$ python3 -q
>>> import numpy as np
>>> np.set_printoptions(precision=2, suppress=True, linewidth=140, floatmode="fixed")
>>> mat = np.loadtxt("block4.csv", delimiter=",")
>>> mat
array([[-1.00,  4.00,  5.00,  4.00, -3.00,  4.00,  5.00],
       [ 0.00,  2.00, -2.00,  5.00,  5.00, -3.00, -1.00],
       [ 0.00,  0.00, -5.00,  3.00,  0.00, -4.00, -3.00],
       [ 0.00,  0.00,  0.00,  2.00, -5.00,  3.00,  1.00],
       [ 0.00,  0.00,  0.00,  0.00,  2.00, -4.00,  1.00],
       [ 0.00,  0.00,  0.00,  0.00,  0.00, -5.00, -2.00],
       [ 0.00,  0.00,  0.00,  0.00,  0.00,  0.00,  4.00]])
>>> T = np.stack([mat, -1 * mat, mat[::-1]])
>>> print(np.einsum("bij,cij->bc", T, T))
[[ 340.00 -340.00  139.00]
 [-340.00  340.00 -139.00]
 [ 139.00 -139.00  340.00]]
>>> np.linalg.norm(T, axis=(1, 2))
array([18.44, 18.44, 18.44])
>>> np.linalg.det(T)
array([-800.00,  800.00,  800.00])
>>> print(np.linalg.matrix_rank(T.reshape(3, -1)))
2
>>> Q, evecs = np.linalg.qr(mat[:, :2])[0], np.linalg.qr(mat[:, 2:])[0]
>>> s = np.linalg.svd(Q.T @ evecs, compute_uv=False)
>>> np.degrees(np.arccos(s.clip(0, 1)))
array([ 4.17, 31.97])
>>> print(np.round(np.linalg.norm(Q @ Q.T - evecs @ evecs.T, 2), 2))
1.0
>>> s
array([1.00, 0.85])
>>> ang = np.radians(15)
>>> R = np.eye(7)
>>> R[6, 6] = R[0, 0] = np.cos(ang)
>>> R[6, 0], R[0, 6] = -np.sin(ang), np.sin(ang)
>>> R
array([[ 0.97,  0.00,  0.00,  0.00,  0.00,  0.00,  0.26],
       [ 0.00,  1.00,  0.00,  0.00,  0.00,  0.00,  0.00],
       [ 0.00,  0.00,  1.00,  0.00,  0.00,  0.00,  0.00],
       [ 0.00,  0.00,  0.00,  1.00,  0.00,  0.00,  0.00],
       [ 0.00,  0.00,  0.00,  0.00,  1.00,  0.00,  0.00],
       [ 0.00,  0.00,  0.00,  0.00,  0.00,  1.00,  0.00],
       [-0.26,  0.00,  0.00,  0.00,  0.00,  0.00,  0.97]])
>>> Y = mat @ R.T
>>> Y
array([[ 0.33,  4.00,  5.00,  4.00, -3.00,  4.00,  5.09],
       [-0.26,  2.00, -2.00,  5.00,  5.00, -3.00, -0.97],
       [-0.78,  0.00, -5.00,  3.00,  0.00, -4.00, -2.90],
       [ 0.26,  0.00,  0.00,  2.00, -5.00,  3.00,  0.97],
       [ 0.26,  0.00,  0.00,  0.00,  2.00, -4.00,  0.97],
       [-0.52,  0.00,  0.00,  0.00,  0.00, -5.00, -1.93],
       [ 1.04,  0.00,  0.00,  0.00,  0.00,  0.00,  3.86]])
>>> np.allclose(np.linalg.norm(mat, axis=1), np.linalg.norm(Y, axis=1))
True
>>> print(np.allclose(mat @ mat.T, Y @ Y.T))
True
>>> np.prod(np.diag(mat)), round(np.linalg.det(mat), 2)
(np.float64(-800.0), np.float64(-800.0))
>>> [int(np.linalg.matrix_rank(np.linalg.matrix_power(mat, p))) for p in range(1, 8)]
[7, 7, 7, 7, 7, 7, 7]
>>> Y = np.linalg.inv(mat)
>>> print(round(np.linalg.cond(mat), 2))
160.9
>>> np.round(np.linalg.slogdet(mat)[0], 2)
np.float64(-1.0)
>>> print(np.allclose(Y, mat.T))
False
>>> u = np.array([-3, 5, -4, -2, 0])
>>> E = 4 * np.eye(5) + np.outer(u, u)
>>> E
array([[ 13.00, -15.00,  12.00,   6.00,   0.00],
       [-15.00,  29.00, -20.00, -10.00,   0.00],
       [ 12.00, -20.00,  20.00,   8.00,   0.00],
       [  6.00, -10.00,   8.00,   8.00,   0.00],
       [  0.00,   0.00,   0.00,   0.00,   4.00]])
>>> vec = np.array([2, 6, 7, -9, 9])
>>> y = E @ vec
>>> beta, lr = np.zeros(5), 1 / np.linalg.norm(E, 2) ** 2
>>> for i in range(6):
...     beta -= lr * E.T @ (E @ beta - y)
...     if i % 2 == 0: print(i, round(np.linalg.norm(E @ beta - y), 2))
... 
0 62.61
2 62.02
4 61.43
>>> print(round(np.linalg.cond(E), 2))
14.5
>>> beta
array([-0.70,  1.43, -0.81, -0.76,  0.25])
>>> w, evecs = np.linalg.eig(E)
>>> print(w)
[ 4.00 58.00  4.00  4.00  4.00]
>>> print(np.sort(np.linalg.eigvals(np.linalg.inv(E))))
[0.02 0.25 0.25 0.25 0.25]
>>> np.sort(np.linalg.eigvals(E.T))
array([ 4.00,  4.00,  4.00,  4.00, 58.00])
>>> vec = np.ones(5)
>>> for _ in range(6):
...     vec = E @ vec
...     vec /= np.linalg.norm(vec)
...     print(round(vec @ E @ vec, 2))
... 
54.21
57.98
58.0
58.0
58.0
58.0
>>> vec.round(2) + 0
array([ 0.41, -0.68,  0.54,  0.27,  0.00])
>>> proj = np.triu(np.array([[-2, 3, 0, -1, 1],
...     [1, -1, -3, 3, -3],
...     [-3, 0, 1, 3, -1],
...     [2, 3, 1, -2, 1],
...     [1, 1, -2, 2, 2]]), 1) + np.eye(5)
>>> Y = proj @ E @ np.linalg.inv(proj)
>>> round(np.linalg.det(Y), 2)
np.float64(14848.0)
>>> X = np.array([[0, -2, -1, -1],
...     [5, 3, 4, 4],
...     [4, 2, 3, 3],
...     [-1, -3, -2, -2],
...     [5, 3, 4, 4],
...     [4, 2, 3, 3],
...     [0, -2, -1, -1],
...     [0, -2, -1, -1],
...     [5, 3, 4, 4],
...     [2, 0, 1, 1]])
>>> # column 3 repeats column 2
>>> Y = X / np.linalg.norm(X, axis=1, keepdims=True)
>>> gram = Y @ Y.T
>>> np.argwhere(np.triu(np.abs(gram) > 0.95, 1))
array([[0, 3],
       [0, 6],
       [0, 7],
       [1, 2],
       [1, 4],
       [1, 5],
       [1, 8],
       [2, 4],
       [2, 5],
       [2, 8],
       [3, 6],
       [3, 7],
       [4, 5],
       [4, 8],
       [5, 8],
       [6, 7]])
>>> print(round(np.degrees(np.arccos(np.clip(gram[8, 4], -1, 1))), 2))
0.0
>>> np.linalg.norm(Y, axis=1)
array([1.00, 1.00, 1.00, 1.00, 1.00, 1.00, 1.00, 1.00, 1.00, 1.00])
>>> (np.abs(gram) > 0.9).astype(int)
array([[1, 0, 0, 1, 0, 0, 1, 1, 0, 0],
       [0, 1, 1, 0, 1, 1, 0, 0, 1, 1],
       [0, 1, 1, 0, 1, 1, 0, 0, 1, 1],
       [1, 0, 0, 1, 0, 0, 1, 1, 0, 0],
       [0, 1, 1, 0, 1, 1, 0, 0, 1, 1],
       [0, 1, 1, 0, 1, 1, 0, 0, 1, 1],
       [1, 0, 0, 1, 0, 0, 1, 1, 0, 0],
       [1, 0, 0, 1, 0, 0, 1, 1, 0, 0],
       [0, 1, 1, 0, 1, 1, 0, 0, 1, 1],
       [0, 1, 1, 0, 1, 1, 0, 0, 1, 1]])
